In [1]: import numpy as np

In [2]: import numpy.linalg as la

In [3]: np.set_printoptions(precision=2, suppress=True, linewidth=100)

In [4]: m1 = np.tanh(np.array([[-2.2],
   ...:     [-0.9],
   ...:     [-1.5],
   ...:     [0.9],
   ...:     [1.4],
   ...:     [-0.9],
   ...:     [0.5],
   ...:     [-0.2],
   ...:     [-1.6],
   ...:     [-0.3],
   ...:     [0.4],
   ...:     [-0.2],
   ...:     [0.2],
   ...:     [-0.6],
   ...:     [0.4],
   ...:     [-0.1],
   ...:     [-0.3],
   ...:     [1.7],
   ...:     [0.7],
   ...:     [3.1],
   ...:     [0.1],
   ...:     [-0.9],
   ...:     [-0.5],
   ...:     [0.9],
   ...:     [0.0],
   ...:     [0.4],
   ...:     [-1.8],
   ...:     [1.3],
   ...:     [-0.1],
   ...:     [-0.2],
   ...:     [1.5],
   ...:     [0.6],
   ...:     [0.3],
   ...:     [0.4],
   ...:     [-0.5]]) @ np.array([[1.5, -0.3, -0.6]]))

In [5]: print(m1)
[[-1.    0.58  0.87]
 [-0.87  0.26  0.49]
 [-0.98  0.42  0.72]
 [ 0.87 -0.26 -0.49]
 [ 0.97 -0.4  -0.69]
 [-0.87  0.26  0.49]
 [ 0.64 -0.15 -0.29]
 [-0.29  0.06  0.12]
 [-0.98  0.45  0.74]
 [-0.42  0.09  0.18]
 [ 0.54 -0.12 -0.24]
 [-0.29  0.06  0.12]
 [ 0.29 -0.06 -0.12]
 [-0.72  0.18  0.35]
 [ 0.54 -0.12 -0.24]
 [-0.15  0.03  0.06]
 [-0.42  0.09  0.18]
 [ 0.99 -0.47 -0.77]
 [ 0.78 -0.21 -0.4 ]
 [ 1.   -0.73 -0.95]
 [ 0.15 -0.03 -0.06]
 [-0.87  0.26  0.49]
 [-0.64  0.15  0.29]
 [ 0.87 -0.26 -0.49]
 [ 0.    0.    0.  ]
 [ 0.54 -0.12 -0.24]
 [-0.99  0.49  0.79]
 [ 0.96 -0.37 -0.65]
 [-0.15  0.03  0.06]
 [-0.29  0.06  0.12]
 [ 0.98 -0.42 -0.72]
 [ 0.72 -0.18 -0.35]
 [ 0.42 -0.09 -0.18]
 [ 0.54 -0.12 -0.24]
 [-0.64  0.15  0.29]]

In [6]: hat = m1 @ la.solve(m1.T @ m1, m1.T)

In [7]: print(round(np.trace(hat), 2))
3.0

In [8]: print(hat @ m1[:, 1])
[ 0.58  0.26  0.42 -0.26 -0.4   0.26 -0.15  0.06  0.45  0.09 -0.12  0.06 -0.06  0.18 -0.12  0.03
  0.09 -0.47 -0.21 -0.73 -0.03  0.26  0.15 -0.26  0.   -0.12  0.49 -0.37  0.03  0.06 -0.42 -0.18
 -0.09 -0.12  0.15]
